$ python -q
>>> import numpy as np
>>> from numpy import linalg as LA
>>> np.set_printoptions(precision=2, suppress=True, linewidth=100)
>>> def tidy(a):
...     return np.round(a, 2) + 0
... 
>>> E = np.array([[0, 6, 5, 4], [0, 0, 1, 8], [0, 0, 0, 9], [0, 0, 0, 0]])
>>> # triangular
>>> print([round(float(x), 2) for x in LA.svd(E, compute_uv=False)[:3]])
[13.16, 7.04, 0.58]
>>> print(LA.cond(E) > 100)
True
>>> print(np.argsort(-LA.norm(E, axis=0).round(6), kind="stable")[:3])
[3 1 2]
>>> print(LA.matrix_rank(E, rtol=0.1))
2
>>> hat = np.triu(np.array([[5, 3, -4, -2], [5, -2, 4, -6], [2, 8, -1, -7], [-7, 6, -8, -2]]), 1) + np.eye(4)
>>> out = hat @ E @ LA.inv(hat)
>>> print(LA.matrix_rank(out))
3
>>> print(out)
[[  0.   6. -16. -84.]
 [  0.   0.   1.  51.]
 [  0.   0.   0.   9.]
 [  0.   0.   0.   0.]]
>>> print(np.poly(out))
[1. 0. 0. 0. 0.]
>>> arr = np.loadtxt("block17.csv", delimiter=",")
>>> print(arr)
[[1.   0.5  0.25]
 [0.5  1.   0.5 ]
 [0.25 0.5  1.  ]]
>>> ev, V = LA.eigh(arr)
>>> print(tidy(np.abs(V[:, -1])))
[0.54 0.64 0.54]
>>> print(tidy(V.T @ V))
[[1. 0. 0.]
 [0. 1. 0.]
 [0. 0. 1.]]
>>> print(tidy(ev))
[0.41 0.75 1.84]
>>> print(tidy(V.T @ arr @ V))
[[0.41 0.   0.  ]
 [0.   0.75 0.  ]
 [0.   0.   1.84]]
>>> data = np.load("run6.npy")
>>> print(data)
[[-3. -2.  2.  1.]
 [ 0. -2.  0.  1.]
 [ 0. -5.  5.  0.]
 [ 0. -1. -5.  2.]]
>>> x0 = np.array([0, 2, 1, 1])
>>> rhs = data @ x0
>>> print(rhs)
[-1. -3. -5. -5.]
>>> print(tidy(LA.solve(data.T, data[1])))
[0. 1. 0. 0.]
>>> print(tidy(LA.solve(data, data[:, 1])))
[0. 1. 0. 0.]
>>> def softmax(z):
...     e = np.exp(z - z.max(axis=-1, keepdims=True))
...     return e / e.sum(axis=-1, keepdims=True)
... 
>>> print(tidy(softmax(data).sum(axis=1)))
[1. 1. 1. 1.]
>>> S = data @ data.T / np.sqrt(4)
>>> print(softmax(S).round(6).argmax(axis=1))
[2 2 2 3]
>>> print(tidy(softmax(S)))
[[0.27 0.   0.73 0.  ]
 [0.07 0.07 0.82 0.04]
 [0.   0.   1.   0.  ]
 [0.   0.   0.   1.  ]]
>>> print(tidy(softmax(S + np.triu(np.full(S.shape, -np.inf), 1))))
[[1.  0.  0.  0. ]
 [0.5 0.5 0.  0. ]
 [0.  0.  1.  0. ]
 [0.  0.  0.  1. ]]
>>> mat = np.loadtxt("x.csv", delimiter=",")
>>> print(mat)
[[ -5.  16. -12.]
 [  0.   0.   0.]
 [  0.   0.   0.]
 [ -3.   1.  -6.]
 [  0.   0.   0.]
 [  0.   0.   0.]
 [ -5.   9.  -8.]
 [  0.   0.   0.]
 [ -5.  16. -12.]
 [  0.   0.   0.]
 [  0.   0.   0.]
 [ -3.   1.  -6.]
 [ -3.   1.  -6.]
 [  0.   7.  -4.]
 [ -5.   9.  -8.]
 [  0.   0.   0.]
 [ -3.   1.  -6.]
 [  0.   7.  -4.]
 [  0.   0.   0.]
 [ -5.   9.  -8.]
 [  0.   0.   0.]]
>>> # rows 1 and 2 are equal
>>> q, Rm = LA.qr(mat)
>>> print(tidy(np.abs(np.diag(Rm))))
[12.69 16.48  4.97]
>>> print(np.allclose(Rm.T @ Rm, mat.T @ mat))
True
>>> print(tidy(q @ Rm))
[[ -5.  16. -12.]
 [  0.   0.   0.]
 [  0.   0.   0.]
 [ -3.   1.  -6.]
 [  0.   0.   0.]
 [  0.   0.   0.]
 [ -5.   9.  -8.]
 [  0.   0.   0.]
 [ -5.  16. -12.]
 [  0.   0.   0.]
 [  0.   0.   0.]
 [ -3.   1.  -6.]
 [ -3.   1.  -6.]
 [  0.   7.  -4.]
 [ -5.   9.  -8.]
 [  0.   0.   0.]
 [ -3.   1.  -6.]
 [  0.   7.  -4.]
 [  0.   0.   0.]
 [ -5.   9.  -8.]
 [  0.   0.   0.]]
>>> print(tidy(abs(Rm[0, 0])), tidy(LA.norm(mat[:, 0])))
12.69 12.69
>>> x0 = np.array([1, 2, 0])
>>> rhs = mat @ x0
>>> b, lr = np.zeros(3), 1 / LA.norm(mat, 2) ** 2
>>> for i in range(300):
...     b -= lr * mat.T @ (mat @ b - rhs)
...     if i % 50 == 0: print(i, round(LA.norm(mat @ b - rhs), 2))
... 
0 16.29
50 1.57
100 0.99
150 0.78
200 0.61
250 0.47
>>> print(tidy(b))
[0.89 2.02 0.07]
>>> Xs = mat - mat.mean(axis=0)
>>> V = LA.svd(Xs)[2][:1]
>>> out = Xs - Xs @ V.T @ V
>>> print(tidy(np.cov(Xs @ V.T, rowvar=False)))
46.71
>>> out = np.c_[mat[:, :2] @ np.array([[2, -3], [-3, 2]]), np.array([0, -2, 1, -1, -1, -1, 2, 0, 2, 2, -2, 2, 0, 0, -2, 2, 2, -2, 1, 2, 1])]
>>> print(out)
[[-58.  47.   0.]
 [  0.   0.  -2.]
 [  0.   0.   1.]
 [ -9.  11.  -1.]
 [  0.   0.  -1.]
 [  0.   0.  -1.]
 [-37.  33.   2.]
 [  0.   0.   0.]
 [-58.  47.   2.]
 [  0.   0.   2.]
 [  0.   0.  -2.]
 [ -9.  11.   2.]
 [ -9.  11.   0.]
 [-21.  14.   0.]
 [-37.  33.  -2.]
 [  0.   0.   2.]
 [ -9.  11.   2.]
 [-21.  14.  -2.]
 [  0.   0.   1.]
 [-37.  33.   2.]
 [  0.   0.   1.]]
>>> print(tidy(LA.lstsq(mat, out[:, 0])[0]))
[ 2. -3.  0.]
>>> print(tidy(LA.norm(LA.qr(mat)[0].T @ out, axis=0) ** 2 / ((out ** 2).sum(axis=0) + 1e-12)))
[1.   1.   0.12]
>>> q, V = LA.qr(data[:, :2])[0], LA.qr(data[:, 2:])[0]
>>> sigma = LA.svd(q.T @ V, compute_uv=False)
>>> print(tidy(LA.norm(q @ q.T - V @ V.T, 2)))
0.99
>>> print(tidy(np.degrees(np.arccos(sigma.clip(0, 1)))))
[ 6.56 82.14]
>>> W0 = np.load("data.npy")
>>> print(W0)
[[13 -2 -3]
 [-2  8 12]
 [-3 12 18]]
>>> out = np.array([[-2, -3, 1], [-1, -2, -2], [1, 0, 1]])
>>> print(np.vstack([W0, out.T]).shape)
(6, 3)
>>> print(LA.matrix_rank(np.vstack([W0, out.T])))
3
>>> print(W0 @ out)
[[-27 -35  14]
 [  8 -10  -6]
 [ 12 -15  -9]]
>>> print(np.einsum("ij,ij->i", W0, W0))
[182 212 477]
>>> print(np.einsum("ij->j", W0))
[ 8 18 27]
>>> print(np.einsum("ik,kj->ij", W0, out))
[[-27 -35  14]
 [  8 -10  -6]
 [ 12 -15  -9]]
>>> print(LA.matrix_rank(W0, rtol=0.1))
2
>>> print([round(float(x), 2) for x in LA.svd(W0, compute_uv=False)[:3]])
[26.93, 12.07, 0.0]
>>> print(tidy(LA.norm(W0, 2) / LA.norm(W0)))
0.91
>>> print(LA.lstsq(W0[:-1].T, W0[-1])[2])
2
>>> rk = LA.matrix_rank(W0)
>>> print(rk)
2
>>> N = LA.svd(W0)[2][rk:].T
>>> print(tidy(W0 @ N))
[[0.]
 [0.]
 [0.]]
>>> print([int(LA.matrix_rank(np.delete(W0, i, axis=0))) for i in range(3)])
[1, 2, 2]
>>> print(tidy(N @ N.T))
[[ 0.    0.    0.  ]
 [ 0.    0.69 -0.46]
 [ 0.   -0.46  0.31]]
>>> print(N.shape)
(3, 1)
>>> print(tidy(N[:, 0] / N[np.abs(N[:, 0]).round(6).argmax(), 0]))
[ 0.    1.   -0.67]
>>> print([int(LA.matrix_rank(W0[:i])) for i in range(1, len(W0) + 1)])
[1, 2, 2]
>>> print([int(LA.matrix_rank(W0[:, :j + 1])) for j in range(3)])
[1, 2, 2]
>>> print(LA.matrix_rank(W0.T @ W0), LA.matrix_rank(W0 @ W0.T))
2 2
>>> U, sigma, Vh = LA.svd(E)
>>> print(tidy(sigma))
[13.16  7.04  0.58  0.  ]
>>> print(np.argmax(sigma[:-1] / (sigma[1:] + 1e-6)) + 1)
3
>>> out = U[:, :3] @ np.diag(sigma[:3]) @ Vh[:3]
>>> print(tidy(out))
[[0. 6. 5. 4.]
 [0. 0. 1. 8.]
 [0. 0. 0. 9.]
 [0. 0. 0. 0.]]
>>> print(LA.matrix_rank(E, rtol=0.05))
2
>>> print(LA.matrix_rank(out))
3
>>> out = np.array([[3, 3, 0, 3], [3, 3, 5, 2]])
>>> feats = out.T @ out
>>> print(feats)
[[18 18 15 15]
 [18 18 15 15]
 [15 15 25 10]
 [15 15 10 13]]
>>> # equal to its transpose
>>> W = np.array([[-3, -1, -2], [-2, -1, -2], [1, 0, -1], [1, -1, 0]])
>>> b = np.array([0, -2, 1])
>>> H = np.maximum(feats @ W + b, 0)
>>> print(LA.matrix_rank(H))
0
>>> print(H)
[[0 0 0]
 [0 0 0]
 [0 0 0]
 [0 0 0]]
>>> C = np.array([[0, 0, 2], [2, 0, -1], [2, -3, 2]])
>>> print(H @ C)
[[0 0 0]
 [0 0 0]
 [0 0 0]
 [0 0 0]]
>>> print(np.allclose(feats @ feats.T, feats.T @ feats))
True
>>> assert feats == feats.T
Traceback (most recent call last):
  File "<python-input-103>", line 1, in <module>
    assert feats == feats.T
           ^^^^^^^^^^^^^^^^
ValueError: The truth value of an array with more than one element is ambiguous. Use a.any() or a.all()
>>> print(tidy(LA.det(feats)))
0.0
>>> print(tidy(np.sort(np.abs(LA.eigvals(feats)))))
[ 0.  0. 11. 63.]
>>> LA.determinant(feats)
Traceback (most recent call last):
  File "<python-input-106>", line 1, in <module>
    LA.determinant(feats)
    ^^^^^^^^^^^^^^
AttributeError: module 'numpy.linalg' has no attribute 'determinant'
>>> print(feats @ feats)
[[1098 1098 1065  885]
 [1098 1098 1065  885]
 [1065 1065 1175  830]
 [ 885  885  830  719]]
>>> print(np.trace(feats))
74
>>> print((feats + feats.T) / 2)
[[18. 18. 15. 15.]
 [18. 18. 15. 15.]
 [15. 15. 25. 10.]
 [15. 15. 10. 13.]]
>>> M = np.array([[-2, 3, 2], [-2, 0, 1], [-3, -2, 1], [2, 3, 0]])
>>> out = np.c_[M[:, :2] @ np.array([[-4, 4], [2, -4]]), np.array([1, -3, -1, -2])]
>>> print(out)
[[ 14 -20   1]
 [  8  -8  -3]
 [  8  -4  -1]
 [ -2  -4  -2]]
>>> print(LA.matrix_rank(out))
3
>>> print(tidy(LA.norm(out - M @ LA.lstsq(M, out)[0], axis=0)))
[0.   0.   3.67]
>>> print(tidy(LA.lstsq(M, out[:, 0])[0]))
[-4.  2.  0.]
>>> U, sigma, Vh = LA.svd(M, full_matrices=False)
>>> print(np.allclose(U * sigma @ Vh, M))
True
>>> print(np.sqrt((sigma ** 2).sum()), tidy(LA.norm(M)))
7.0 7.0
>>> print(tidy(sigma))
[5.31 4.56 0.1 ]
>>> print(tidy(Vh @ Vh.T))
[[1. 0. 0.]
 [0. 1. 0.]
 [0. 0. 1.]]
>>> print(U.shape, sigma.shape, Vh.shape)
(4, 3) (3,) (3, 3)
>>> print((sigma > 1e-8).sum())
3
>>> print(tidy(np.cumsum(sigma ** 2) / np.sum(sigma ** 2)))
[0.57 1.   1.  ]
>>> hat = M @ LA.solve(M.T @ M, M.T)
>>> print(tidy(LA.eigvalsh(hat)))
[0. 1. 1. 1.]
>>> print(np.allclose(hat @ hat, hat))
True
>>> print(tidy(np.trace(hat)))
3.0
>>> print(tidy(np.diag(hat)))
[0.83 0.33 1.   0.83]
>>> U, sigma, Vh = LA.svd(M)
>>> print(tidy(sigma))
[5.31 4.56 0.1 ]
>>> out = U[:, :2] @ np.diag(sigma[:2]) @ Vh[:2]
>>> print(tidy(out))
[[-1.99  3.    2.01]
 [-1.98 -0.01  1.03]
 [-3.03 -1.98  0.94]
 [ 1.97  3.02 -0.05]]
>>> print(LA.matrix_rank(M, rtol=0.05))
2
>>> print(tidy(np.abs(M - out).max()))
0.06
>>> x0 = np.array([1, 0, 3])
>>> rhs = M @ x0
>>> print(tidy(LA.solve(M.T @ M, M.T @ rhs)))
[1. 0. 3.]
>>> try:
...     LA.solve(M, rhs)
... except LA.LinAlgError as e:
...     print("failed:", e)
... 
failed: Last 2 dimensions of the array must be square
>>> print(rhs)
[4 1 0 2]
>>> rng = np.random.default_rng(32)
>>> rhs = rhs + 0.02 * rng.normal(size=4)
>>> print(tidy(rhs))
[4.02 1.02 0.   2.01]
>>> b, *_ = LA.lstsq(M, rhs)
>>> print(tidy(M.T @ (rhs - M @ b)))
[0. 0. 0.]
>>> print([round(float(LA.norm(LA.solve(M.T @ M + lam * np.eye(3), M.T @ rhs))), 2) for lam in (0, 1, 10, 100)])
[3.16, 0.96, 0.68, 0.17]
>>> print(tidy(b))
[1.   0.01 3.  ]
>>> F = np.load("a.npy")
>>> print(F)
[[ 3.02 -3.   -2.   -1.  ]
 [-3.   -1.98  3.   -3.  ]
 [ 2.   -3.    2.02 -2.  ]
 [ 3.   -3.   -2.   -0.98]]
>>> x0 = np.array([1, 1, 0, 2])
>>> rhs = F @ x0
>>> print(rhs)
[ -1.98 -10.98  -5.    -1.96]
>>> print(tidy(LA.solve(F, rhs + F[:, 1])))
[1. 2. 0. 2.]
>>> print(tidy(LA.solve(F, 4 * rhs)))
[4. 4. 0. 8.]
>>> print(tidy(LA.solve(F, F[:, 0])))
[1. 0. 0. 0.]
